>>> import numpy as np
>>> np.set_printoptions(precision=2, suppress=True, linewidth=120)
>>> A = np.array([[-3, 0, 2, 0], [0, 3, 0, 0], [2, 0, 0, 0]])
>>> M2 = np.array([[-1, 2], [3, 0]])
>>> W2 = np.kron(M2, A)
>>> W2
array([[ 3,  0, -2,  0, -6,  0,  4,  0],
       [ 0, -3,  0,  0,  0,  6,  0,  0],
       [-2,  0,  0,  0,  4,  0,  0,  0],
       [-9,  0,  6,  0,  0,  0,  0,  0],
       [ 0,  9,  0,  0,  0,  0,  0,  0],
       [ 6,  0,  0,  0,  0,  0,  0,  0]])
>>> Q, _ = np.linalg.qr(np.array([[-2.0, 0.5, -2.3, -0.7, 0.9],
...     [-0.3, 0.1, 0.4, -1.0, 0.6],
...     [-2.7, 0.5, -0.4, -0.7, 1.5],
...     [-1.1, 0.9, 0.6, 2.0, -0.2],
...     [0.4, -0.4, 1.7, -0.1, 0.7]]))
>>> m1 = 3 * Q
>>> m1
array([[-1.68,  0.23,  1.68, -0.08,  1.82],
       [-0.25, -0.07, -0.63,  2.88,  0.47],
       [-2.27,  1.05, -0.98, -0.17, -1.33],
       [-0.92, -2.52, -1.15, -0.48,  0.5 ],
       [ 0.34,  1.22, -1.87, -0.65,  1.86]])
>>> rng = np.random.default_rng(757071)
>>> labels = rng.permutation(5)
>>> labels
array([2, 1, 4, 3, 0])
>>> M2 = m1[labels][:, labels]
>>> np.diag(M2)
array([-0.98, -0.07,  1.86, -0.48, -1.68])
>>> np.round(np.linalg.det(M2), 2), np.round(np.linalg.det(m1[labels]), 2)
(np.float64(243.0), np.float64(243.0))
>>> np.sort(np.abs(np.linalg.eigvals(M2)))
array([3., 3., 3., 3., 3.])
>>> K = np.load("x.npy")
>>> print(K)
[[  0.4   1.    0.3  -0.6]
 [  1.8  -0.2  -1.9   1.3]
 [ -0.2  -0.4  -0.8   0.9]
 [  0.9  -0.8  -1.1   0.1]
 [ -1.3   0.4   0.1   0. ]
 [ -0.1   1.   -1.5   0.5]
 [  0.7  -1.3  -1.8  -0.7]
 [ -0.1   1.2  -0.4   1.4]
 [  1.    0.3   1.1  -1.6]
 [  0.2   0.5   0.1   1.1]
 [  0.1   0.8   1.1  -0.8]
 [  0.8  -0.6   2.5   1. ]
 [ -0.9  -0.1   0.4  -1.2]
 [  0.4  -0.8   1.   -0.7]
 [  1.8  -0.2  -0.3  -0.1]
 [  0.9  -0.9   0.6  -2. ]
 [ 30.   42.  -12.   22. ]
 [  0.4  -3.8  -0.3  -0.3]
 [  0.2  -0.8   0.    0.6]
 [ -0.1  -0.8   0.6   0.3]
 [  1.6  -0.5  -0.4   0. ]]
>>> Xs = (K - K.mean(axis=0)) / K.std(axis=0)
>>> np.argwhere(np.abs(Xs) > 2)
array([[16,  0],
       [16,  1],
       [16,  2],
       [16,  3]])
>>> coef = np.linalg.lstsq(np.delete(Xs, 2, axis=1), Xs[:, 2])[0]
>>> coef
array([-0.52,  0.19, -0.61])
>>> u, v = K[6], K[9]
>>> u @ v
np.float64(-1.46)
>>> u @ u
np.float64(5.91)
>>> p = (u @ v) / (u @ u) * u
>>> p
array([-0.17,  0.32,  0.44,  0.17])
>>> print(np.linalg.matrix_rank(np.outer(u, v)))
1
>>> print(round((v - p) @ u, 2))
-0.0
>>> round(float(np.linalg.norm(u + v) ** 2 + np.linalg.norm(u - v) ** 2), 2)
14.84
>>> x0 = np.array([2, 7, 5, 2])
>>> (A @ x0).argmax()
np.int64(1)
>>> A * x0
array([[-6,  0, 10,  0],
       [ 0, 21,  0,  0],
       [ 4,  0,  0,  0]])
>>> A @ x0
array([ 4, 21,  4])
>>> Xs = K - K.mean(axis=0)
>>> evecs = np.linalg.svd(Xs)[2][:1]
>>> M2 = Xs - Xs @ evecs.T @ evecs
>>> M2.std(axis=0)
array([0.79, 0.68, 0.98, 0.77])
>>> np.diag(evecs.T @ evecs)
array([0.26, 0.54, 0.04, 0.15])
>>> W0 = np.array([[10, 5, 7, 5], [5, 3, 4, 2], [7, 4, 10, 6], [5, 2, 6, 9]])
>>> x0 = np.ones(4)
>>> for _ in range(6):
...     x0 = W0 @ x0
...     x0 /= np.linalg.norm(x0)
...     print(round(x0 @ W0 @ x0, 2))
... 
23.78
23.78
23.78
23.78
23.78
23.78
>>> x0
array([0.58, 0.3 , 0.59, 0.48])
>>> ev, evecs = np.linalg.eig(W0)
>>> np.sort(np.linalg.eigvals(np.linalg.inv(W0)))
array([0.04, 0.19, 0.36, 3.66])
>>> np.round(np.prod(ev), 2)
np.float64(93.0)
>>> M2 = np.array([[4, 4], [1, 1]])
>>> W2 = np.kron(M2, W0)
>>> W2
array([[40, 20, 28, 20, 40, 20, 28, 20],
       [20, 12, 16,  8, 20, 12, 16,  8],
       [28, 16, 40, 24, 28, 16, 40, 24],
       [20,  8, 24, 36, 20,  8, 24, 36],
       [10,  5,  7,  5, 10,  5,  7,  5],
       [ 5,  3,  4,  2,  5,  3,  4,  2],
       [ 7,  4, 10,  6,  7,  4, 10,  6],
       [ 5,  2,  6,  9,  5,  2,  6,  9]])
>>> print(np.sort(np.abs(np.linalg.eigvals(W0))))
[ 0.27  2.76  5.19 23.78]
>>> (W0 + W0.T) / 2
array([[10.,  5.,  7.,  5.],
       [ 5.,  3.,  4.,  2.],
       [ 7.,  4., 10.,  6.],
       [ 5.,  2.,  6.,  9.]])
>>> print(np.allclose(W0 @ W0.T, W0.T @ W0))
True
>>> M2 = W0 / np.linalg.norm(W0, axis=1, keepdims=True)
>>> gram = M2 @ M2.T
>>> print((np.abs(gram) > 0.9).astype(int))
[[1 1 1 0]
 [1 1 1 0]
 [1 1 1 1]
 [0 0 1 1]]
>>> F = 4 * np.eye(4) + np.eye(4, k=1)
>>> F
array([[4., 1., 0., 0.],
       [0., 4., 1., 0.],
       [0., 0., 4., 1.],
       [0., 0., 0., 4.]])
>>> labels = rng.permutation(4)
>>> labels
array([1, 3, 0, 2])
>>> M2 = F[labels][:, labels]
>>> np.allclose(M2, F)
False
>>> M2
array([[4., 0., 0., 1.],
       [0., 4., 0., 0.],
       [1., 0., 4., 0.],
       [0., 1., 0., 4.]])
>>> print(np.diag(M2))
[4. 4. 4. 4.]
>>> round(np.linalg.det(M2), 2), np.round(np.linalg.det(F[labels]), 2)
(np.float64(256.0), np.float64(-256.0))
>>> Q, Rm = np.linalg.qr(F)
>>> np.abs(np.diag(Rm))
array([4., 4., 4., 4.])
>>> Rm
array([[4., 1., 0., 0.],
       [0., 4., 1., 0.],
       [0., 0., 4., 1.],
       [0., 0., 0., 4.]])
>>> E = np.loadtxt("test7.csv", delimiter=",")
>>> E
array([[ 3.45,  4.04,  1.45],
       [ 2.54, -1.33,  6.62],
       [ 1.22,  3.76,  2.11],
       [ 2.62,  4.13,  1.35],
       [ 1.2 ,  0.02,  3.89],
       [ 2.94,  4.64,  0.62],
       [-1.68,  1.64, -1.13],
       [ 0.71, -1.2 ,  3.84],
       [-3.79,  1.48, -0.13],
       [-6.01,  0.33, -2.31],
       [ 0.95, -0.02,  4.72]])
>>> d = np.linalg.norm(E[:, None] - E[None], axis=-1)
>>> d.shape
(11, 11)
>>> print(np.flatnonzero(d[9] < d.mean() / 2))
[9]
>>> np.linalg.matrix_rank(d ** 2)
np.int64(5)
>>> (d + 1e9 * np.eye(11)).round(6).argmin(axis=1)
array([ 3, 10,  3,  0, 10,  3,  8,  4,  6,  8,  4])
>>> np.linalg.norm(E, axis=1)
array([5.51, 7.21, 4.48, 5.07, 4.07, 5.53, 2.61, 4.09, 4.07, 6.45, 4.81])
>>> d[:5, :5]
array([[0.  , 7.51, 2.34, 0.84, 5.21],
       [7.51, 0.  , 6.93, 7.59, 3.33],
       [2.34, 6.93, 0.  , 1.64, 4.14],
       [0.84, 7.59, 1.64, 0.  , 5.04],
       [5.21, 3.33, 4.14, 5.04, 0.  ]])
>>> np.unravel_index(d.round(6).argmax(), d.shape)
(np.int64(1), np.int64(9))
